In [1]: import numpy as np

In [2]: np.set_printoptions(precision=2, suppress=True, linewidth=160, sign=" ")

In [3]: data = np.loadtxt("layer18.csv", delimiter=",")

In [4]: data
Out[4]: 
array([[ 1.74, -2.56,  0.18,  1.22, -4.58,  0.78, -2.17, -4.07],
       [-5.6 , -0.01, -1.33,  0.56, -1.13,  3.12,  4.07,  0.6 ],
       [-0.01,  0.23,  1.26,  5.7 ,  0.09, -2.26,  4.4 , -1.43],
       [-0.33,  1.33,  0.43,  2.56,  6.53,  3.11, -3.39, -3.06],
       [ 0.73, -1.01,  2.53, -5.04,  2.55, -0.16,  1.57, -2.45],
       [-5.03,  1.04,  0.84, -0.12,  0.85, -3.92, -3.36, -2.09],
       [-1.12,  2.65,  4.62,  1.54, -0.55,  2.54, -1.43, -0.02]])

In [5]: np.linalg.norm(data, axis=2)
AxisError: axis 2 is out of bounds for array of dimension 2


In [6]: round(np.linalg.norm(data, 1), 2), round(np.linalg.norm(data, np.inf), 2)
Out[6]: (np.float64(20.39), np.float64(20.73))

In [7]: np.linalg.norm(data, axis=1).argmax()
Out[7]: np.int64(3)

In [8]: np.round(np.linalg.norm(data, 2), 2)
Out[8]: np.float64(10.0)

In [9]: round(data[0] @ data[2], 2)
Out[9]: np.float64(0.69)

In [10]: t3 = np.stack([data, 3 * data, data[::-1]])

In [11]: np.linalg.norm(t3, axis=(1, 2))
Out[11]: array([ 20.15,  60.44,  20.15])

In [12]: np.linalg.matrix_rank(t3.reshape(3, -1))
Out[12]: np.int64(2)

In [13]: np.linalg.matrix_rank(t3)
Out[13]: array([ 7,  7,  7])

In [14]: other = np.array([[1, 4], [4, 4], [1, 0], [0, 5], [9, 8], [5, 0], [5, 6], [6, 8]])

In [15]: np.linalg.matrix_rank(np.vstack([data, other.T]))
Out[15]: np.int64(8)

In [16]: np.einsum("ij,ij->i", data, data)
Out[16]: array([ 54.  ,  61.42,  60.64,  81.75,  48.39,  58.87,  40.83])

In [17]: np.einsum("ij,ij->", data, other)
ValueError: operands could not be broadcast together with remapped shapes [original->remapped]: (7,8)->(7,8) (8,2)->(8,2) 


In [18]: np.linalg.matrix_rank(data @ other)
Out[18]: np.int64(2)

In [19]: np.vstack([data, other.T]).shape
Out[19]: (9, 8)
